In [1]: import numpy as np

In [2]: from numpy import linalg as LA

In [3]: np.set_printoptions(precision=2, suppress=True, linewidth=140, floatmode="fixed")

In [4]: W0 = np.array([[0, 1, 0, 0, 0],
   ...:     [1, 0, 0, 0, 1],
   ...:     [0, 0, 0, 0, 0],
   ...:     [0, 0, 0, 0, 0],
   ...:     [0, 1, 0, 0, 0]])

In [5]: print(W0)
[[0 1 0 0 0]
 [1 0 0 0 1]
 [0 0 0 0 0]
 [0 0 0 0 0]
 [0 1 0 0 0]]

In [6]: print(W0 @ W0)
[[1 0 0 0 1]
 [0 2 0 0 0]
 [0 0 0 0 0]
 [0 0 0 0 0]
 [1 0 0 0 1]]

In [7]: print((W0 != 0).astype(int))
[[0 1 0 0 0]
 [1 0 0 0 1]
 [0 0 0 0 0]
 [0 0 0 0 0]
 [0 1 0 0 0]]

In [8]: print(np.round(LA.det(W0), 2))
0.0

In [9]: print((LA.matrix_power((W0 != 0) + (W0.T != 0) + np.eye(5), 5) > 0).astype(int))
[[1 1 0 0 1]
 [1 1 0 0 1]
 [0 0 1 0 0]
 [0 0 0 1 0]
 [1 1 0 0 1]]

In [10]: print(LA.matrix_rank(W0, rtol=0.1))
2

In [11]: print(np.allclose(W0[:-1].T @ LA.lstsq(W0[:-1].T, W0[-1])[0], W0[-1]))
True

In [12]: print(np.unique(W0.round(6), axis=0).shape)
(3, 5)

In [13]: print(round(float(np.trace(LA.pinv(W0) @ W0)), 2))
2.0

In [14]: ev, evecs = LA.eigh(W0)

In [15]: x0 = np.array([-3, 2, -1, 2, -2])

In [16]: print(LA.eigvalsh(W0[1:, 1:]))
[-1.00  0.00  0.00  1.00]

In [17]: print(np.abs(W0).sum(axis=1).max(), np.round(np.abs(ev).max(), 2))
2 1.41

In [18]: print(round(x0 @ W0 @ x0 / (x0 @ x0), 2), round(float(ev[0]), 2), round(float(ev[-1]), 2))
-0.91 -1.41 1.41

In [19]: arr = np.minimum.outer(np.arange(1, 6), np.arange(1, 6)) * -1

In [20]: print(arr)
[[-1 -1 -1 -1 -1]
 [-1 -2 -2 -2 -2]
 [-1 -2 -3 -3 -3]
 [-1 -2 -3 -4 -4]
 [-1 -2 -3 -4 -5]]

In [21]: print([round(float(LA.det(arr[:i, :i])), 2) + 0 for i in range(1, 6)])
[-1.0, 1.0, -1.0, 1.0, -1.0]

In [22]: print(np.all(LA.eigvalsh(arr) > 0))
False

In [23]: print(round(LA.eigvalsh(arr).min(), 2))
-12.34

In [24]: rng = np.random.default_rng(555)

In [25]: z = rng.permutation(5)

In [26]: print(z)
[4 1 3 2 0]

In [27]: M2 = W0[z][:, z]

In [28]: print(round(float(LA.det(M2)), 2), round(float(LA.det(W0[z])), 2))
0.0 0.0

In [29]: print(np.round(np.sort(np.abs(LA.eigvals(M2))), 2) + 0)
[0.00 0.00 0.00 1.41 1.41]

In [30]: f = np.array([2, 2, 2])

In [31]: print(np.cross(arr[2, :3], arr[3, :3]))
[0 0 0]

In [32]: print(np.polyval(f, arr[2]))
[ 2  6 14 14 14]

In [33]: print(np.array([np.convolve(row, f, "same") for row in arr]))
[[ -4  -6  -6  -6  -4]
 [ -6 -10 -12 -12  -8]
 [ -6 -12 -16 -18 -12]
 [ -6 -12 -18 -22 -16]
 [ -6 -12 -18 -24 -18]]

In [34]: print(LA.matrix_power(arr, 4))
[[ 671 1287 1798 2163 2353]
 [1287 2469 3450 4151 4516]
 [1798 3450 4822 5803 6314]
 [2163 4151 5803 6985 7601]
 [2353 4516 6314 7601 8272]]

In [35]: print(round(LA.det(arr), 2))
-1.0

In [36]: data = np.load("run8.npy")

In [37]: print(data)
[[-3 -2  0  0  0  0]
 [ 1 -2  0  0  0  0]
 [-2 -1  0  0  0  0]
 [ 0  0 -3 -2  0  0]
 [ 0  0  1 -2  0  0]
 [ 0  0 -2 -1  0  0]
 [ 0  0  0  0 -3 -2]
 [ 0  0  0  0  1 -2]
 [ 0  0  0  0 -2 -1]]

In [38]: x0 = np.array([-6, 7, -5, -2, 6, 3])

In [39]: target = data @ x0

In [40]: b, lr = np.zeros(6), 1 / LA.norm(data, 2) ** 2

In [41]: for i in range(15):
    ...:     b -= lr * data.T @ (data @ b - target)
    ...:     if i % 5 == 0: print(i, round(LA.norm(data @ b - target), 2))
    ...: 
0 14.95
5 2.94
10 0.58

In [42]: print(round(LA.cond(data), 2))
1.9

In [43]: print(b)
[-5.96  6.94 -5.00 -2.01  6.00  3.01]

In [44]: P = data @ LA.solve(data.T @ data, data.T)

In [45]: print(np.diag(P))
[0.72 0.99 0.29 0.72 0.99 0.29 0.72 0.99 0.29]

In [46]: print(np.round(LA.eigvalsh(P), 2) + 0)
[0.00 0.00 0.00 1.00 1.00 1.00 1.00 1.00 1.00]

In [47]: A = np.loadtxt("mat.csv", delimiter=",")

In [48]: print(A)
[[-3.00  3.00 -1.00  2.00]
 [ 3.00 -3.00  3.00 -1.00]
 [-1.00  3.00 -3.00  3.00]
 [ 2.00 -1.00  3.00 -3.00]]

In [49]: print(np.allclose(A @ A.T, A.T @ A))
True

In [50]: print((A - A.T) / 2)
[[0.00 0.00 0.00 0.00]
 [0.00 0.00 0.00 0.00]
 [0.00 0.00 0.00 0.00]
 [0.00 0.00 0.00 0.00]]

In [51]: print(np.round(LA.det(A), 2))
-56.0

In [52]: LA.determinant(A)
Traceback (most recent call last):
  Cell In[52], line 1
    LA.determinant(A)
AttributeError: module 'numpy.linalg' has no attribute 'determinant'


In [53]: print(np.sort(np.abs(LA.eigvals(A))))
[1.47 1.56 2.56 9.53]

In [54]: f = np.array([-1, -1, -2])

In [55]: feats = -1 * np.eye(3) + np.outer(f, f)

In [56]: print(feats)
[[0.00 1.00 2.00]
 [1.00 0.00 2.00]
 [2.00 2.00 3.00]]

In [57]: M2 = feats + rng.integers(-2, 3, (3, 1)) @ rng.integers(-2, 3, (1, 3))

In [58]: print(M2)
[[ 4.00  5.00 -2.00]
 [ 5.00  4.00 -2.00]
 [ 0.00  0.00  5.00]]

In [59]: print(M2 - feats)
[[ 4.00  4.00 -4.00]
 [ 4.00  4.00 -4.00]
 [-2.00 -2.00  2.00]]

In [60]: print(np.round(LA.svd(M2 - feats, compute_uv=False), 2) + 0)
[10.39  0.00  0.00]

In [61]: q = feats.astype(float).copy()

In [62]: for j in range(3):
    ...:     q[:, j] -= q[:, :j] @ (q[:, :j].T @ q[:, j])
    ...:     q[:, j] /= LA.norm(q[:, j])
    ...: 

In [63]: print(np.round(q.T @ q, 2) + 0)
[[1.00 0.00 0.00]
 [0.00 1.00 0.00]
 [0.00 0.00 1.00]]

In [64]: print(round(float(LA.norm(feats[2], 1)), 2), np.round(LA.norm(feats[2], np.inf), 2))
7.0 3.0

In [65]: print(feats[2] @ feats[1])
8.0

In [66]: print(LA.norm(feats, axis=1))
[2.24 2.24 4.12]

In [67]: print(round(float(LA.norm(feats[2] - feats[1])), 2))
2.45

In [68]: print(LA.norm(feats, axis=1).argmax())
2

In [69]: F = np.loadtxt("case19.csv", delimiter=",")

In [70]: print(F)
[[ 0.18 -0.80 -0.75  0.07]
 [-0.43  0.95  0.84 -0.37]
 [ 0.40 -0.85 -0.82  0.28]
 [-0.58  0.86  0.94 -0.39]
 [-0.54 -0.93  0.63 -0.26]
 [-0.27  1.00  0.88 -0.35]
 [-0.74 -0.58  0.96 -0.40]
 [-0.52 -0.96  0.93  0.03]
 [ 0.49  0.99 -0.78 -0.03]
 [-0.88 -0.97  1.00 -0.42]
 [-0.78 -1.00  0.92 -0.25]
 [ 0.59 -0.59 -0.79  0.48]
 [-0.08 -0.45 -0.27 -0.10]
 [ 0.78  1.00 -1.00 -0.13]
 [ 0.56 -0.97 -0.99  0.24]
 [-0.10 -0.98 -0.87 -0.17]
 [ 0.42 -0.71 -0.69  0.35]]

In [71]: M2 = np.c_[F[:, :1] @ np.array([[3]]), np.array([0, -7, 8, -5, 2, 9, 4, -5, 7, 3, -2, 8, 3, -3, 7, 2, -2])]

In [72]: print(M2)
[[ 0.54  0.00]
 [-1.29 -7.00]
 [ 1.20  8.00]
 [-1.74 -5.00]
 [-1.62  2.00]
 [-0.81  9.00]
 [-2.22  4.00]
 [-1.56 -5.00]
 [ 1.47  7.00]
 [-2.64  3.00]
 [-2.34 -2.00]
 [ 1.77  8.00]
 [-0.24  3.00]
 [ 2.34 -3.00]
 [ 1.68  7.00]
 [-0.30  2.00]
 [ 1.26 -2.00]]

In [73]: print(LA.matrix_rank(M2))
2

In [74]: print(LA.matrix_rank(np.c_[F, M2]))
5

In [75]: print(np.round(LA.norm(M2 - F @ LA.lstsq(F, M2)[0], axis=0), 2) + 0)
[ 0.00 18.81]

In [76]: print(np.round(LA.lstsq(F, M2[:, 0])[0], 2) + 0)
[3.00 0.00 0.00 0.00]

In [77]: z = F[:, 0] > np.median(F[:, 0])

In [78]: f = F[z].mean(axis=0) - F[~z].mean(axis=0)

In [79]: print(f)
[ 0.96 -0.01 -1.45  0.43]

In [80]: print(np.argsort(-np.abs(f).round(6), kind="stable"))
[2 0 3 1]

In [81]: K = np.array([[6, -2, -7, -7, -2], [8, 7, 6, -8, 6]])

In [82]: print(K)
[[ 6 -2 -7 -7 -2]
 [ 8  7  6 -8  6]]

In [83]: w1 = np.array([[-1, 2, 1, 1, -2, 3],
    ...:     [1, 2, 2, 2, 0, 3],
    ...:     [3, -3, 1, 3, 3, 0],
    ...:     [1, 1, -1, -2, 1, 3],
    ...:     [0, 3, 3, 1, -2, 3]])

In [84]: b = np.array([-2, 2, 1, -1, 2, -3])

In [85]: act = np.maximum(K @ w1 + b, 0)

In [86]: print(act)
[[ 0 18  0  0  0  0]
 [ 7 24 55 61  0 36]]

In [87]: print((act > 0).astype(int))
[[0 1 0 0 0 0]
 [1 1 1 1 0 1]]

In [88]: basis = np.array([[6, 7, -8],
    ...:     [-7, -7, -1],
    ...:     [2, 3, 7],
    ...:     [-1, 9, -6],
    ...:     [-7, -8, -5],
    ...:     [1, -1, -9]])

In [89]: print((act @ basis).round(6).argmax(axis=1))
[2 1]

In [90]: x0 = np.array([0, 1, 7, 5, 5])

In [91]: print((K * x0).sum(axis=1))
[-96  39]

In [92]: print(K @ np.eye(5)[0])
[6.00 8.00]

In [93]: print(K @ (2 * x0))
[-192   78]

In [94]: Uu, sig, Vh = LA.svd(K, full_matrices=False)

In [95]: print(np.abs(Uu[:, 0]).round(6).argmax())
1

In [96]: print(np.abs(Vh[0]))
[0.58 0.38 0.23 0.60 0.32]

In [97]: q, _ = LA.qr(np.array([[0.6, -1.1, -0.2], [-0.8, -1.1, 0.1], [-0.7, 0.7, 0.3]]))

In [98]: ev = np.array([1, 1, 1])

In [99]: J = q @ np.diag(ev) @ q.T

In [100]: print(J.round(2) + 0)
[[1.00 0.00 0.00]
 [0.00 1.00 0.00]
 [0.00 0.00 1.00]]

In [101]: def softmax(z):
     ...:     e = np.exp(z - z.max(axis=-1, keepdims=True))
     ...:     return e / e.sum(axis=-1, keepdims=True)
     ...: 

In [102]: print(np.round(softmax(K[1] + -3), 2) + 0)
[0.61 0.22 0.08 0.00 0.08]

In [103]: print(np.round(softmax(K[1]), 2) + 0)
[0.61 0.22 0.08 0.00 0.08]

In [104]: print(np.round(softmax(10 * K[1]), 2) + 0)
[1.00 0.00 0.00 0.00 0.00]

In [105]: scores = K @ K.T / np.sqrt(5)

In [106]: print(np.round(softmax(scores), 2) + 0)
[[1.00 0.00]
 [0.00 1.00]]

In [107]: print(softmax(scores)[1] @ K)
[ 8.00  7.00  6.00 -8.00  6.00]

In [108]: print(softmax(scores).round(6).argmax(axis=1))
[0 1]

In [109]: print(np.round(softmax(scores + np.triu(np.full(scores.shape, -np.inf), 1)), 2) + 0)
[[1.00 0.00]
 [0.00 1.00]]
